>>> import numpy as np
>>> np.set_printoptions(suppress=True, linewidth=100)
>>> def tidy(a):
...     return np.round(a, 2) + 0
... 
>>> arr = np.load("case12.npy")
>>> print(tidy(arr))
[[ 0.74 -0.21 -0.64]
 [ 0.42  0.89  0.2 ]
 [-0.53  0.42 -0.74]]
>>> x = np.array([2, 0, 1])
>>> print([p for p in range(1, 25) if np.allclose(np.linalg.matrix_power(arr, p), np.eye(3))])
[]
>>> print(tidy(np.abs(np.linalg.eigvals(arr))))
[1. 1. 1.]
>>> print(tidy(np.sort(np.abs(np.degrees(np.angle(np.linalg.eigvals(arr)))))))
[ 19.8  19.8 180. ]
>>> print(tidy(np.linalg.inv(arr)))
[[ 0.74  0.42 -0.53]
 [-0.21  0.89  0.42]
 [-0.64  0.2  -0.74]]
>>> r0 = np.array([5, 0, 9])
>>> print(tidy(np.cross(arr[2, :3], arr[1, :3])))
[ 0.74 -0.21 -0.64]
>>> print(tidy(np.array([np.convolve(row, r0, "same") for row in arr])))
[[-1.05  3.43 -1.88]
 [ 4.43  4.78  7.97]
 [ 2.08 -8.45  3.74]]
>>> mat = np.load("out6.npy")
>>> print(tidy(mat))
[[-1.58  0.9   0.83 -0.14]
 [-0.79  0.13 -1.74 -0.57]
 [ 0.53  1.53 -0.48  1.08]
 [-0.79 -0.92 -0.23  1.58]]
>>> rng = np.random.default_rng(56)
>>> labels = rng.permutation(4)
>>> print(labels)
[0 3 1 2]
>>> A2 = mat[labels][:, labels]
>>> print(tidy(A2))
[[-1.58 -0.14  0.9   0.83]
 [-0.79  1.58 -0.92 -0.23]
 [-0.79 -0.57  0.13 -1.74]
 [ 0.53  1.08  1.53 -0.48]]
>>> print(np.allclose(A2, mat))
False
>>> print(tidy(np.sort(np.abs(np.linalg.eigvals(A2)))))
[2. 2. 2. 2.]
>>> print(tidy(np.trace(A2)))
-0.34
>>> print(tidy(np.diag(A2)))
[-1.58  1.58  0.13 -0.48]
>>> q, r_ = np.linalg.qr(A2)
>>> print(q.shape, r_.shape)
(4, 4) (4, 4)
>>> print(tidy(q.T @ q))
[[1. 0. 0. 0.]
 [0. 1. 0. 0.]
 [0. 0. 1. 0.]
 [0. 0. 0. 1.]]
>>> print(tidy(abs(r_[0, 0])), tidy(np.linalg.norm(A2[:, 0])))
2.0 2.0
>>> print(tidy(np.trace(q @ q.T)))
4.0
>>> A2 = np.linalg.inv(mat)
>>> print(tidy(np.linalg.det(mat) * np.linalg.det(A2)))
1.0
>>> print(tidy(A2))
[[-0.39 -0.2   0.13 -0.2 ]
 [ 0.23  0.03  0.38 -0.23]
 [ 0.21 -0.44 -0.12 -0.06]
 [-0.04 -0.14  0.27  0.39]]
>>> print(tidy(mat @ A2))
[[1. 0. 0. 0.]
 [0. 1. 0. 0.]
 [0. 0. 1. 0.]
 [0. 0. 0. 1.]]
>>> print(np.allclose(A2, mat.T))
False
>>> print(tidy(np.linalg.inv(A2)))
[[-1.58  0.9   0.83 -0.14]
 [-0.79  0.13 -1.74 -0.57]
 [ 0.53  1.53 -0.48  1.08]
 [-0.79 -0.92 -0.23  1.58]]
>>> m1 = np.load("data.npy")
>>> print(m1)
[[ 1  0  0]
 [ 0  1  0]
 [-1  1  1]]
>>> # triangular
>>> q, V = np.linalg.qr(m1[:, :1])[0], np.linalg.qr(m1[:, 1:])[0]
>>> s = np.linalg.svd(q.T @ V, compute_uv=False)
>>> print(tidy(np.degrees(np.arccos(s.clip(0, 1)))))
[45.]
>>> print((s > 0.9).sum())
0
>>> print(tidy(np.linalg.norm(q @ q.T - V @ V.T, 2)))
1.0
>>> x = np.array([2, 4, 1])
>>> target = m1 @ x
>>> print(target)
[2 4 3]
>>> print(tidy(np.linalg.solve(m1, m1[:, 2])))
[0. 0. 1.]
>>> E = np.load("w.npy")
>>> print(E)
[[ 0  5  0]
 [ 0  0  0]
 [ 4  0  7]
 [ 0  2  0]
 [36  0 31]
 [24  0 22]
 [ 0  2  0]
 [ 4  0  7]
 [16  0 16]
 [ 0  6  0]]
>>> # row 6 repeats row 3
>>> q, V = np.linalg.qr(E[:, :1])[0], np.linalg.qr(E[:, 1:])[0]
>>> s = np.linalg.svd(q.T @ V, compute_uv=False)
>>> print(tidy(np.degrees(np.arccos(s.clip(0, 1)))))
[7.13]
>>> print((s > 0.9).sum())
1
>>> x = np.array([-5, -1, 5])
>>> h = np.maximum(E @ x, 0)
>>> print(h)
[ 0  0 15  0  0  0  0 15  0  0]
>>> print(tidy(np.tanh(E @ x)))
[-1.    0.    1.   -0.96 -1.   -1.   -0.96  1.    0.   -1.  ]
>>> W0 = np.load("arr.npy")
>>> print(W0)
[[-3.  0.  3.]
 [-3.  0.  3.]
 [-6.  0.  6.]]
>>> # rows and columns are dependent
>>> r = np.linalg.matrix_rank(W0)
>>> print(r)
1
>>> N = np.linalg.svd(W0)[2][r:].T
>>> print([int(np.linalg.matrix_rank(np.delete(W0, i, axis=0))) for i in range(3)])
[1, 1, 1]
>>> print(N.shape)
(3, 2)
>>> T = np.stack([W0, -1 * W0, W0[::-1]])
>>> print(tidy(np.linalg.det(T)))
[0. 0. 0.]
>>> print(np.linalg.matrix_rank(T.reshape(3, -1)))
2
>>> print(T.sum(axis=0))
[[-6.  0.  6.]
 [-3.  0.  3.]
 [-3.  0.  3.]]
>>> print(tidy(np.linalg.norm(T, axis=(1, 2))))
[10.39 10.39 10.39]
>>> print(np.linalg.matrix_rank(T))
[1 1 1]
>>> print(np.allclose(W0 @ W0.T, W0.T @ W0))
False
>>> print(tidy(np.linalg.det(W0)))
0.0
>>> print((W0 - W0.T) / 2)
[[ 0.   1.5  4.5]
 [-1.5  0.   1.5]
 [-4.5 -1.5  0. ]]
>>> assert W0 == W0.T
Traceback (most recent call last):
  File "<python-input-75>", line 1, in <module>
    assert W0 == W0.T
           ^^^^^^^^^^
ValueError: The truth value of an array with more than one element is ambiguous. Use a.any() or a.all()
>>> W0.inv()
Traceback (most recent call last):
  File "<python-input-76>", line 1, in <module>
    W0.inv()
    ^^^^^^
AttributeError: 'numpy.ndarray' object has no attribute 'inv'
>>> print(tidy(np.sort(np.abs(np.linalg.eigvals(W0)))))
[0. 0. 3.]
>>> print(np.allclose(W0[:-1].T @ np.linalg.lstsq(W0[:-1].T, W0[-1])[0], W0[-1]))
True
>>> try:
...     np.linalg.inv(W0)
... except np.linalg.LinAlgError as e:
...     print(e)
... 
Singular matrix
>>> K = np.array([[-1.7, -1.0, -1.0], [3.0, -0.7, -1.0], [-2.0, -1.0, -0.7]])
>>> print(np.argsort(-np.linalg.norm(K, axis=0).round(6), kind="stable")[:3])
[0 1 2]
>>> A2 = K / np.linalg.norm(K, axis=1, keepdims=True)
>>> G = A2 @ A2.T
>>> print(tidy(G[2]))
[ 0.98 -0.61  1.  ]
>>> print(tidy(np.linalg.norm(A2, axis=1)))
[1. 1. 1.]
>>> print(tidy(np.degrees(np.arccos(np.clip(G[2, 0], -1, 1)))))
10.16
>>> print(np.argwhere(np.triu(np.abs(G) > 0.95, 1)))
[[0 2]]
>>> q, V = np.linalg.qr(K[:, :1])[0], np.linalg.qr(K[:, 1:])[0]
>>> s = np.linalg.svd(q.T @ V, compute_uv=False)
>>> print(tidy(s))
[0.9]
>>> print(tidy(np.degrees(np.arccos(s.clip(0, 1)))))
[26.19]
>>> J = np.array([[12.98, 13.04, -18.08, -0.03],
...     [17.99, 18.02, -11.98, 0.03],
...     [3.99, 4.03, 3.97, -0.01]])
>>> print(J)
[[ 12.98  13.04 -18.08  -0.03]
 [ 17.99  18.02 -11.98   0.03]
 [  3.99   4.03   3.97  -0.01]]
>>> labels = rng.permutation(3)
>>> print(labels)
[0 2 1]
>>> A2 = W0[labels][:, labels]
>>> print(np.trace(A2))
3.0
>>> print(np.diag(A2))
[-3.  6.  0.]
>>> print(A2)
[[-3.  3.  0.]
 [-6.  6.  0.]
 [-3.  3.  0.]]
>>> print(np.allclose(A2, W0))
False
>>> print(tidy(np.linalg.det(A2)), tidy(np.linalg.det(W0[labels])))
0.0 0.0
>>> left, s, vt = np.linalg.svd(J)
>>> print(np.argmax(s[:-1] / (s[1:] + 1e-6)) + 1)
2
>>> print(tidy(s))
[37.72  9.07  0.05]
>>> A2 = left[:, :2] @ np.diag(s[:2]) @ vt[:2]
>>> print(np.linalg.matrix_rank(A2))
2
>>> print(tidy(np.abs(J - A2).max()))
0.03
>>> print(tidy(np.linalg.norm(J - A2) / np.linalg.norm(J)))
0.0
>>> print(tidy(A2))
[[ 12.99  13.03 -18.08  -0.01]
 [ 17.98  18.03 -11.98   0.01]
 [  4.     4.02   3.97   0.02]]
